$ python3 -q
>>> import numpy as np
>>> np.set_printoptions(suppress=True, linewidth=100)
>>> m1 = np.array([[4, 5, 2], [9, 2, 6], [4, 4, 8]])
>>> rng = np.random.default_rng(246)
>>> idx = rng.permutation(3)
>>> Y = m1[:, idx] * rng.choice([-1, 1], 3)
>>> Y
array([[ 5, -4,  2],
       [ 2, -9,  6],
       [ 4, -4,  8]])
>>> left, _, vt = np.linalg.svd(m1.T @ Y)
>>> idx
array([1, 0, 2])
>>> data = np.load("a.npy")
>>> data
array([[-37.4,  -4.3,  12.8],
       [ -6.3,   1.1, -11. ],
       [  6.8, -14.8,   4.7],
       [ 13.2,  -5.2,   0.3],
       [-22.1,  -1.3,   7.2],
       [ -9.3,  -4.6,   5.2],
       [ 26.8,  -3.7,   2.1],
       [ 16.6,   6. , -14.3],
       [  2.8,  -5. ,  -8.7],
       [ 15.9,  -7.6,   8.4],
       [  7. ,   9.7, -15.7],
       [ 23.3,  -8.2,   8.2],
       [-12. , -10.5,   8.4],
       [ 26.1,  -2. ,  -6.3],
       [  3.1,   7.1,   6.7],
       [ -7.1,  -6. ,   9.2],
       [ 61. ,  -1.3,   0.4],
       [-18. ,   1.7,  15.9],
       [ -0.1,   1.2,  -3.7],
       [ 13.2,  -0.2,  -7.4],
       [ -3.7,  -3.2,   4.4],
       [-12.1,  10.6, -12. ],
       [ -2.1, -19.4,  11.5],
       [ -2.1,   6.4,  -3.9]])
>>> f = np.array([-1, 2])
>>> np.round(np.convolve(data[2], f), 1)
array([ -6.8,  28.4, -34.3,   9.4])
>>> np.polyval(f, data[2])
array([-4.8, 16.8, -2.7])
>>> C = data[[17, 3]].astype(float)
>>> for _ in range(4):
...     idx = np.linalg.norm(data[:, None] - C, axis=-1).argmin(axis=1)
...     C = np.array([data[idx == j].mean(axis=0) for j in range(2)])
... 
>>> idx
array([0, 0, 1, 1, 0, 0, 1, 1, 1, 1, 1, 1, 0, 1, 1, 0, 1, 0, 1, 1, 0, 0, 0, 0])
>>> np.abs(C[1] - C[0]).argmax()
np.int64(0)
>>> np.round(C[1] - C[0], 1)
array([28.6,  0.8, -6.3])
>>> Y = np.c_[data[:, :1] @ np.array([[3]]), np.array([-1, -1, 2, -2, 2, -2, 2, 0, 0, 0, -1, -1, -1, -2, 1, -1, 2, 0, 2, -2, 0, 0, 2, 0])]
>>> Y.round(1)
array([[-112.2,   -1. ],
       [ -18.9,   -1. ],
       [  20.4,    2. ],
       [  39.6,   -2. ],
       [ -66.3,    2. ],
       [ -27.9,   -2. ],
       [  80.4,    2. ],
       [  49.8,    0. ],
       [   8.4,    0. ],
       [  47.7,    0. ],
       [  21. ,   -1. ],
       [  69.9,   -1. ],
       [ -36. ,   -1. ],
       [  78.3,   -2. ],
       [   9.3,    1. ],
       [ -21.3,   -1. ],
       [ 183. ,    2. ],
       [ -54. ,    0. ],
       [  -0.3,    2. ],
       [  39.6,   -2. ],
       [ -11.1,    0. ],
       [ -36.3,    0. ],
       [  -6.3,    2. ],
       [  -6.3,    0. ]])
>>> np.linalg.matrix_rank(Y)
np.int64(2)
>>> np.linalg.matrix_rank(np.c_[data, Y])
np.int64(4)
>>> vec = np.array([2, 2, 1])
>>> y = data @ vec
>>> np.round(np.linalg.solve(data.T @ data, data.T @ y), 1)
array([2., 2., 1.])
>>> y = y + 0.3 * rng.normal(size=24)
>>> y.round(1)
array([-70.1, -21.4, -11.5,  16.7, -39.8, -22.6,  48.2,  30.4, -13.4,  25. ,  17.5,  38.9, -36.7,
        41.7,  27. , -17. , 119.8, -17.4,  -1.4,  18.8,  -9.8, -15.1, -31.7,   4.8])
>>> c, *_ = np.linalg.lstsq(data, y)
>>> c.round()
array([2., 2., 1.])
>>> c.round(1)
array([2., 2., 1.])
>>> Ac = data - data.mean(axis=0)
>>> left, sigma, vt = np.linalg.svd(Ac, full_matrices=False)
>>> (np.sign(left[:, 0]) == np.sign(left[0, 0])).astype(int)
array([1, 1, 0, 0, 1, 1, 0, 0, 0, 0, 0, 0, 1, 0, 1, 1, 0, 1, 1, 0, 1, 1, 1, 1])
>>> np.linalg.matrix_rank(Ac)
np.int64(3)
>>> np.abs(left[:, 0]).argmax()
np.int64(16)
>>> sigma.round(1)
array([96.2, 49. , 22.8])
>>> np.round(Ac.mean(axis=0), 1) + 0
array([0., 0., 0.])
>>> np.round(vt[0] * np.sign(vt[0, np.abs(vt[0]).argmax()]), 1) + 0
array([ 1. ,  0. , -0.2])
>>> np.round(np.abs(vt[-1]), 1)
array([0.1, 0.8, 0.6])
>>> E = np.load("x.npy")
>>> E
array([[-21.9,  19.7,  -7. ],
       [ -2.5,  12.4,   0.6],
       [  2.1,   1.4,   6.5],
       [ -9.2,  12.1,  -3.9],
       [-12.4,  14.1,  19.7],
       [  1.6,  -3.2, -35.1],
       [ -3.8,  -2.9,  12.9],
       [ -1.4,   0.9,   4.9],
       [ 17.7, -17.6,   4.2],
       [ 10.7,  -5.6,   4.1],
       [-12.9,   2.3,   1.1],
       [-13.6,  17.8,  -6.5],
       [ -5.7,  13.1, -16.5],
       [  1.2,   7. , -11.9],
       [-16.1,   5.6,  -9.9]])
>>> idx = E[:, 1] > np.median(E[:, 1])
>>> f = E[idx].mean(axis=0) - E[~idx].mean(axis=0)
>>> np.argsort(-np.abs(f).round(6), kind="stable")
array([1, 0, 2])
>>> f.round(1)
array([-8.9, 16.1, -2.2])
>>> idx.astype(int)
array([1, 1, 0, 1, 1, 0, 0, 0, 0, 0, 0, 1, 1, 1, 0])
>>> np.round((((E - E.mean(axis=0)) @ f > 0) == idx).mean(), 1)
np.float64(0.9)
>>> vec = np.array([3, 2, 0])
>>> np.round(data * vec, 1)
array([[-112.2,   -8.6,    0. ],
       [ -18.9,    2.2,   -0. ],
       [  20.4,  -29.6,    0. ],
       [  39.6,  -10.4,    0. ],
       [ -66.3,   -2.6,    0. ],
       [ -27.9,   -9.2,    0. ],
       [  80.4,   -7.4,    0. ],
       [  49.8,   12. ,   -0. ],
       [   8.4,  -10. ,   -0. ],
       [  47.7,  -15.2,    0. ],
       [  21. ,   19.4,   -0. ],
       [  69.9,  -16.4,    0. ],
       [ -36. ,  -21. ,    0. ],
       [  78.3,   -4. ,   -0. ],
       [   9.3,   14.2,    0. ],
       [ -21.3,  -12. ,    0. ],
       [ 183. ,   -2.6,    0. ],
       [ -54. ,    3.4,    0. ],
       [  -0.3,    2.4,   -0. ],
       [  39.6,   -0.4,   -0. ],
       [ -11.1,   -6.4,    0. ],
       [ -36.3,   21.2,   -0. ],
       [  -6.3,  -38.8,    0. ],
       [  -6.3,   12.8,   -0. ]])
>>> np.round(data @ np.ones(3), 1)
array([-28.9, -16.2,  -3.3,   8.3, -16.2,  -8.7,  25.2,   8.3, -10.9,  16.7,   1. ,  23.3, -14.1,
        17.8,  16.9,  -3.9,  60.1,  -0.4,  -2.6,   5.6,  -2.5, -13.5, -10. ,   0.4])
>>> data @ np.eye(3)[1]
array([ -4.3,   1.1, -14.8,  -5.2,  -1.3,  -4.6,  -3.7,   6. ,  -5. ,  -7.6,   9.7,  -8.2, -10.5,
        -2. ,   7.1,  -6. ,  -1.3,   1.7,   1.2,  -0.2,  -3.2,  10.6, -19.4,   6.4])
>>> Y = np.array([[2]])
>>> C = np.array([[0, 3], [3, 0]])
>>> K = np.block([[Y, np.array([[2, -2]])], [np.zeros((2, 1)), C]])
>>> K
array([[ 2.,  2., -2.],
       [ 0.,  0.,  3.],
       [ 0.,  3.,  0.]])
>>> W1 = np.array([[2, 3, 3, 1, 3, 2], [2, 1, 3, 3, 0, 1], [0, 1, 3, 0, 2, 0]])
>>> c = np.array([3, 5, 1, 8, 8, 2])
>>> act = np.maximum(K @ W1 + c, 0)
>>> (act > 0).astype(int)
array([[1, 1, 1, 1, 1, 1],
       [1, 1, 1, 1, 1, 1],
       [1, 1, 1, 1, 1, 1]])
>>> act
array([[11., 11.,  7., 16., 10.,  8.],
       [ 3.,  8., 10.,  8., 14.,  2.],
       [ 9.,  8., 10., 17.,  8.,  5.]])
>>> np.linalg.matrix_rank(act)
np.int64(3)
>>> C = np.array([[5, 2, 2],
...     [-7, -2, 9],
...     [-8, -2, -8],
...     [7, -5, -4],
...     [7, 2, -8],
...     [0, -5, 5]])
>>> act @ C
array([[ 104., -114.,  -39.],
       [  33.,  -52., -136.],
       [  84., -112.,  -97.]])
>>> def softmax(z):
...     e = np.exp(z - z.max(axis=-1, keepdims=True))
...     return e / e.sum(axis=-1, keepdims=True)
... 
>>> np.round(softmax(10 * act[0]), 1) + 0
array([0., 0., 0., 1., 0., 0.])
>>> scores = act @ act.T / np.sqrt(6)
>>> np.round(softmax(scores + np.triu(np.full(scores.shape, -np.inf), 1)), 1) + 0
array([[1., 0., 0.],
       [1., 0., 0.],
       [1., 0., 0.]])
>>> np.round(softmax(scores), 1) + 0
array([[1., 0., 0.],
       [1., 0., 0.],
       [1., 0., 0.]])
>>> Y = K / np.linalg.norm(K, axis=1, keepdims=True)
>>> gram = Y @ Y.T
>>> np.round(np.linalg.norm(Y, axis=1), 1)
array([1., 1., 1.])
>>> np.argwhere(np.triu(np.abs(gram) > 0.95, 1))
array([], shape=(0, 2), dtype=int64)
>>> gram[2].round(1)
array([0.6, 0. , 1. ])
>>> gram.round(1)
array([[ 1. , -0.6,  0.6],
       [-0.6,  1. ,  0. ],
       [ 0.6,  0. ,  1. ]])
>>> f, v = K[2], K[1]
>>> f @ f
np.float64(9.0)
>>> f @ v
np.float64(0.0)
>>> p = (f @ v) / (f @ f) * f
>>> np.outer(f, v)
array([[0., 0., 0.],
       [0., 0., 9.],
       [0., 0., 0.]])
>>> round(float(np.linalg.norm(f + v) ** 2 + np.linalg.norm(f - v) ** 2), 1)
36.0
>>> v - p
array([0., 0., 3.])
>>> w, evecs = np.linalg.eig(K)
>>> np.round(np.sort(np.linalg.eigvals(K.T)), 1)
array([-3.,  2.,  3.])
>>> np.round(np.sort(np.linalg.eigvals(K @ K)), 1)
array([4., 9., 9.])
>>> J = np.load("run17.npy")
>>> J
array([[ 0.,  0.,  0., -1.],
       [ 0.,  0., -1.,  0.],
       [ 0., -1.,  0.,  0.],
       [-1.,  0.,  0.,  0.]])
>>> # splits into 2 blocks
>>> idx = rng.permutation(4)
>>> idx
array([1, 3, 2, 0])
>>> Y = J[idx][:, idx]
>>> np.round(np.sort(np.abs(np.linalg.eigvals(Y))), 1)
array([1., 1., 1., 1.])
>>> Y
array([[ 0.,  0., -1.,  0.],
       [ 0.,  0.,  0., -1.],
       [-1.,  0.,  0.,  0.],
       [ 0., -1.,  0.,  0.]])
>>> np.diag(Y)
array([0., 0., 0., 0.])
>>> round(float(np.linalg.det(Y)), 1), np.round(np.linalg.det(J[idx]), 1)
(1.0, np.float64(1.0))
